$ python -q
>>> import numpy as np
>>> np.set_printoptions(precision=2, suppress=True, linewidth=100)
>>> J = np.arange(96).reshape(8, 12) + 2
>>> J
array([[ 2,  3,  4,  5,  6,  7,  8,  9, 10, 11, 12, 13],
       [14, 15, 16, 17, 18, 19, 20, 21, 22, 23, 24, 25],
       [26, 27, 28, 29, 30, 31, 32, 33, 34, 35, 36, 37],
       [38, 39, 40, 41, 42, 43, 44, 45, 46, 47, 48, 49],
       [50, 51, 52, 53, 54, 55, 56, 57, 58, 59, 60, 61],
       [62, 63, 64, 65, 66, 67, 68, 69, 70, 71, 72, 73],
       [74, 75, 76, 77, 78, 79, 80, 81, 82, 83, 84, 85],
       [86, 87, 88, 89, 90, 91, 92, 93, 94, 95, 96, 97]])
>>> # rank 2
>>> Uu, s, Vt = np.linalg.svd(J)
>>> evecs = Vt[:(s > 1e-8).sum()]
>>> rng = np.random.default_rng(468)
>>> x0 = J[6] + -1 * J[7] + rng.integers(2) * np.eye(12)[11]
>>> x0
array([-12., -12., -12., -12., -12., -12., -12., -12., -12., -12., -12., -12.])
>>> round(np.linalg.norm(x0 - evecs.T @ evecs @ x0), 2)
np.float64(0.0)
>>> arr = np.loadtxt("case13.csv", delimiter=",")
>>> arr
array([[ 5.,  4., -3.,  5., -4., -4.,  0., -1., -5., -5., -1.,  2.],
       [ 1., -9., -2., -2.,  0.,  0.,  2.,  3.,  2., -3., -3.,  1.],
       [-8., -6., -4., -5., -3.,  1., -5., -5.,  3.,  3., -1., -5.],
       [ 0.,  0.,  0., -3., -2.,  3.,  1., -1., -2., -1.,  1., -3.],
       [ 0.,  0.,  0.,  3.,  0.,  2.,  2., -3., -1.,  1., -3.,  0.],
       [ 0.,  0.,  0.,  3., -3.,  1.,  2.,  2.,  2.,  1.,  1.,  1.],
       [ 0.,  0.,  0.,  1., -2.,  3., -3., -2., -1.,  2.,  2., -3.],
       [ 0.,  0.,  0.,  2.,  2.,  3., -1., -1., -1.,  3.,  1.,  1.],
       [ 0.,  0.,  0.,  2.,  3.,  3.,  0., -3., -3.,  1.,  1.,  0.],
       [ 0.,  0.,  0.,  2.,  3., -1., -1.,  2., -2., -1.,  2., -3.],
       [ 0.,  0.,  0.,  0.,  0.,  3., -1.,  1., -3., -2., -3., -3.],
       [ 0.,  0.,  0.,  1.,  0.,  2., -2., -2.,  3.,  1.,  2.,  3.]])
>>> x0 = np.array([0, 0, 1, 4, 5, 0, 5, 0, 5, 2, 1, 0])
>>> h = np.maximum(arr @ x0, 0)
>>> np.tanh(arr @ x0)
array([-1.  ,  0.76, -1.  , -1.  ,  1.  ,  1.  , -1.  ,  1.  ,  1.  ,  1.  , -1.  ,  1.  ])
>>> arr.T @ h
array([  1.,  -9.,  -2., 187.,  27., 148.,  25., -63.,   1.,  94.,  37.,  51.])
>>> np.maximum(arr @ (3 * x0), 0)
array([ 0.,  3.,  0.,  0., 48., 60.,  0., 45., 33., 24.,  0., 39.])
>>> h
array([ 0.,  1.,  0.,  0., 16., 20.,  0., 15., 11.,  8.,  0., 13.])
>>> np.maximum(arr @ x0, 0) - np.maximum(-arr @ x0, 0)
array([-39.,   1., -44., -28.,  16.,  20., -20.,  15.,  11.,   8., -27.,  13.])
